$ python -q
>>> import numpy as np
>>> np.set_printoptions(suppress=True, linewidth=200)
>>> rnd = lambda a: np.round(a, 2) + 0
>>> A = np.load("m.npy")
>>> A
array([[ -0.5,  -0.5,   1.1],
       [ -0.9,   0.7,  -2.4],
       [  2.4,   0.4,   0.7],
       [  0.1,   1.5,  -1. ],
       [ -0.8,   1.1,   0.5],
       [ -1.6,  -1. ,   0.6],
       [  0.6,  -0.4,   0.4],
       [ -4. , -12. ,   3. ],
       [ -0.3,   0.3,   0.8],
       [ -1.8,   1.4,  -0.1],
       [  0. ,  -0.1,   1.8],
       [  0. ,   0.6,  -0.2],
       [ -0.9,  -0.3,   1.2],
       [ -1. ,   1. ,   0.6],
       [  1.5,  -0.8,  -0.4],
       [  0.8,  -0.1,   1.3],
       [ -2.3,   1.4,  -0.4],
       [ -0.2,   1.2,   0.1],
       [  1.2,   0.4,  -0.6],
       [ -0.1,  -0.6,  -0.1],
       [ -0.9,  -0.3,   0.8],
       [  1.8,  -0.1,   0.4],
       [ -1.3,  -0.6,  -0.6],
       [  3.1,  -0.6,  -1.1],
       [ -0.7,  -0.2,   0.2],
       [  0.4,  -1.5,  -0.6]])
>>> Ac = (A - A.mean(axis=0)) / A.std(axis=0)
>>> np.argwhere(np.abs(Ac) > 2)
array([[ 1,  2],
       [ 7,  0],
       [ 7,  1],
       [ 7,  2],
       [23,  0]])
>>> rnd(Ac.std(axis=0))
array([1., 1., 1.])
>>> b = np.linalg.lstsq(np.delete(Ac, 2, axis=1), Ac[:, 2])[0]
>>> rnd(1 - np.var(Ac[:, 2] - np.delete(Ac, 2, axis=1) @ b))
np.float64(0.31)
>>> np.abs(b).argmax()
np.int64(1)
>>> Ac = A - A.mean(axis=0)
>>> left, sig, Vt = np.linalg.svd(Ac, full_matrices=False)
>>> rnd(np.abs(Vt[-1]))
array([0.1 , 0.23, 0.97])
>>> rnd(sig)
array([13.42,  6.58,  4.24])
>>> (np.sign(left[:, 0]) == np.sign(left[0, 0])).astype(int)
array([1, 0, 0, 0, 0, 1, 0, 1, 0, 0, 1, 0, 1, 0, 0, 0, 0, 0, 0, 1, 1, 0, 1, 0, 1, 1])
>>> rnd(sig ** 2 / (sig ** 2).sum())
array([0.75, 0.18, 0.07])
>>> np.linalg.matrix_rank(Ac)
np.int64(3)
>>> np.searchsorted(np.cumsum(sig ** 2) / (sig ** 2).sum(), 0.9) + 1
np.int64(2)
>>> basis = A[[1, 18]].astype(float)
>>> for _ in range(3):
...     idx = np.linalg.norm(A[:, None] - basis, axis=-1).argmin(axis=1)
...     basis = np.array([A[idx == j].mean(axis=0) for j in range(2)])
... 
>>> idx
array([1, 0, 1, 0, 0, 1, 1, 1, 1, 0, 1, 0, 1, 0, 1, 1, 0, 0, 1, 1, 1, 1, 0, 1, 1, 1])
>>> rnd(basis)
array([[-0.91,  0.92, -0.39],
       [ 0.16, -1.02,  0.56]])
>>> rnd(basis[1] - basis[0])
array([ 1.08, -1.95,  0.95])
>>> Ac = A - A.mean(axis=0)
>>> V = np.linalg.svd(Ac)[2][:1]
>>> other = Ac - Ac @ V.T @ V
>>> np.linalg.norm(other, axis=1).round(6).argmax()
np.int64(23)
>>> rnd(np.linalg.norm(other) / np.linalg.norm(Ac))
np.float64(0.5)
>>> x = np.array([4, 0, 4])
>>> target = A @ x
>>> rnd(np.linalg.solve(A.T @ A, A.T @ target))
array([4., 0., 4.])
>>> rng = np.random.default_rng(115)
>>> target = target + 0.1 * rng.normal(size=26)
>>> rnd(target)
array([  2.5 , -13.4 ,  12.33,  -3.51,  -1.2 ,  -4.09,   4.  ,  -4.02,   1.93,  -7.69,   7.23,  -0.85,   0.94,  -1.61,   4.35,   8.35, -10.8 ,  -0.46,   2.41,  -0.75,  -0.49,   8.76,  -7.57,   8.05,
        -2.  ,  -0.79])
>>> b, *_ = np.linalg.lstsq(A, target)
>>> rnd(A.T @ (target - A @ b))
array([0., 0., 0.])
>>> rnd(np.linalg.norm(target - A @ b))
np.float64(0.41)
>>> J = np.load("block10.npy")
>>> J
array([[-0.73,  0.83, -0.74],
       [-0.9 , -0.92,  0.93],
       [ 0.07, -0.87,  0.83],
       [ 0.  ,  1.  , -0.99],
       [-0.05, -0.98,  0.97],
       [ 0.97,  0.82, -0.87],
       [ 0.92,  0.95, -0.95],
       [ 0.95,  0.93, -0.94],
       [ 0.98,  1.  , -1.  ],
       [ 0.65,  0.93, -0.92],
       [ 0.96,  0.91, -0.92],
       [ 0.99,  0.89, -0.92],
       [ 0.85, -0.73,  0.58],
       [-0.96, -0.93,  0.95],
       [-0.68,  0.99, -0.97],
       [ 0.94, -0.77,  0.6 ]])
>>> dist = np.linalg.norm(J[:, None] - J[None], axis=-1)
>>> np.flatnonzero(dist[10] < dist.mean() / 2)
array([ 5,  6,  7,  8,  9, 10, 11])
>>> dist.mean(axis=1).argmax()
np.int64(13)
>>> np.linalg.matrix_rank(dist ** 2)
np.int64(5)
>>> (dist + 1e9 * np.eye(16)).round(6).argmin(axis=1)
array([14, 13,  4,  9,  2, 11,  7, 10,  6,  6,  7, 10, 15,  1,  0, 12])
>>> np.unravel_index(dist.round(6).argmax(), dist.shape)
(np.int64(8), np.int64(13))
>>> rnd(dist[:5, :5])
array([[0.  , 2.42, 2.45, 0.79, 2.58],
       [2.42, 0.  , 0.98, 2.86, 0.85],
       [2.45, 0.98, 0.  , 2.61, 0.21],
       [0.79, 2.86, 2.61, 0.  , 2.79],
       [2.58, 0.85, 0.21, 2.79, 0.  ]])
>>> dist.shape
(16, 16)
